>>> import numpy as np
>>> import numpy.linalg as la
>>> np.set_printoptions(precision=2, suppress=True, linewidth=160)
>>> def rnd(a):
...     return np.round(a, 2) + 0
... 
>>> F = np.loadtxt("out11.csv", delimiter=",")
>>> print(F)
[[ -0.74  -1.06  -1.94]
 [ -2.19  -4.71  -5.26]
 [  3.04   4.94   6.77]
 [  2.37   5.13   6.19]
 [ -0.09   0.35   0.11]
 [  0.31   1.36   1.  ]
 [  2.05   4.2    5.2 ]
 [ -3.23  -5.54  -7.01]
 [  4.54   8.93  10.93]
 [  0.19   0.42   0.76]
 [ -1.7   -2.65  -3.36]
 [ -5.22 -11.41 -13.72]
 [  2.89   8.06   9.88]
 [  6.4   14.71  17.09]
 [ -1.57  -2.01  -2.55]
 [  0.06   0.    -0.38]
 [ -1.04  -1.52  -2.67]
 [ -0.17  -0.12  -0.34]
 [  3.17   6.13   7.9 ]
 [  1.18   1.     1.21]
 [ -1.48  -2.92  -3.03]
 [  1.07   3.1    4.05]
 [  0.61   1.36   1.63]]
>>> out = np.c_[F[:, :2] @ np.array([[-1, -1], [1, -2]]), np.array([1, 0, 3, 1, -3, -3, 0, 0, 2, 1, 1, 1, -1, 2, 1, -2, -3, -1, -3, -3, -2, -1, -2])]
>>> print(rnd(out))
[[ -0.32   2.86   1.  ]
 [ -2.52  11.61   0.  ]
 [  1.9  -12.92   3.  ]
 [  2.76 -12.63   1.  ]
 [  0.44  -0.61  -3.  ]
 [  1.05  -3.03  -3.  ]
 [  2.15 -10.45   0.  ]
 [ -2.31  14.31   0.  ]
 [  4.39 -22.4    2.  ]
 [  0.23  -1.03   1.  ]
 [ -0.95   7.     1.  ]
 [ -6.19  28.04   1.  ]
 [  5.17 -19.01  -1.  ]
 [  8.31 -35.82   2.  ]
 [ -0.44   5.59   1.  ]
 [ -0.06  -0.06  -2.  ]
 [ -0.48   4.08  -3.  ]
 [  0.05   0.41  -1.  ]
 [  2.96 -15.43  -3.  ]
 [ -0.18  -3.18  -3.  ]
 [ -1.44   7.32  -2.  ]
 [  2.03  -7.27  -1.  ]
 [  0.75  -3.33  -2.  ]]
>>> print(rnd(la.norm(out - F @ la.lstsq(F, out)[0], axis=0)))
[0.   0.   8.84]
>>> print(la.matrix_rank(out))
3
